$ python -q
>>> import numpy as np
>>> np.set_printoptions(precision=2, suppress=True, linewidth=120)
>>> sigma = 5 * 0.9 ** np.arange(3)
>>> rng = np.random.default_rng(89)
>>> E = rng.normal(size=(27, 3)) * rng.permutation(sigma)
>>> E
array([[ -2.3 ,  -1.11,   5.38],
       [  1.34,   3.81,   1.68],
       [  2.32,   0.48,   2.89],
       [ -4.  ,   4.34,  -5.75],
       [  0.71,   0.06,  -3.  ],
       [  1.55,  -8.55,  -4.87],
       [ -0.45,   3.05,   4.64],
       [ -3.3 ,  -3.15,  -0.36],
       [  4.79,   3.28,   1.95],
       [  2.71,  -1.92,  -9.62],
       [ -0.79,  -2.28,  -8.68],
       [-10.76,  -1.17,   3.45],
       [ -2.26,   1.88,  -9.09],
       [ -3.26,   6.28,  -1.21],
       [ -1.42,   0.89,   2.92],
       [ -3.68,   0.49,  -5.66],
       [  5.29,  -1.44,   4.69],
       [ -4.78,   4.48,  -3.08],
       [ -4.53,   3.79,  -1.11],
       [ -1.77,   1.88,  -0.51],
       [ -8.35,  -1.67,  -1.75],
       [  2.04,  -0.27,  -6.27],
       [ -2.68,  -6.64,   6.12],
       [ -3.14,   1.09,   5.29],
       [  0.82,   6.31,   4.9 ],
       [  0.67,  -1.5 ,   1.75],
       [ -0.53,   4.69,   0.65]])
>>> Ac = E - E.mean(axis=0)
>>> V = np.linalg.svd(Ac)[2][:1]
>>> B = Ac - Ac @ V.T @ V
>>> B.std(axis=0)
array([3.55, 3.46, 0.44])
>>> print(round(np.linalg.norm(B) / np.linalg.norm(Ac), 2))
0.73
>>> print(np.cov(Ac @ V.T, rowvar=False))
23.102382333838865
>>> Ac = (E - E.mean(axis=0)) / E.std(axis=0)
>>> print(Ac.std(axis=0))
[1. 1. 1.]
>>> c = np.linalg.lstsq(np.delete(Ac, 2, axis=1), Ac[:, 2])[0]
>>> c
array([0.01, 0.08])
>>> round(float(1 - np.var(Ac[:, 2] - np.delete(Ac, 2, axis=1) @ c)), 2)
0.01
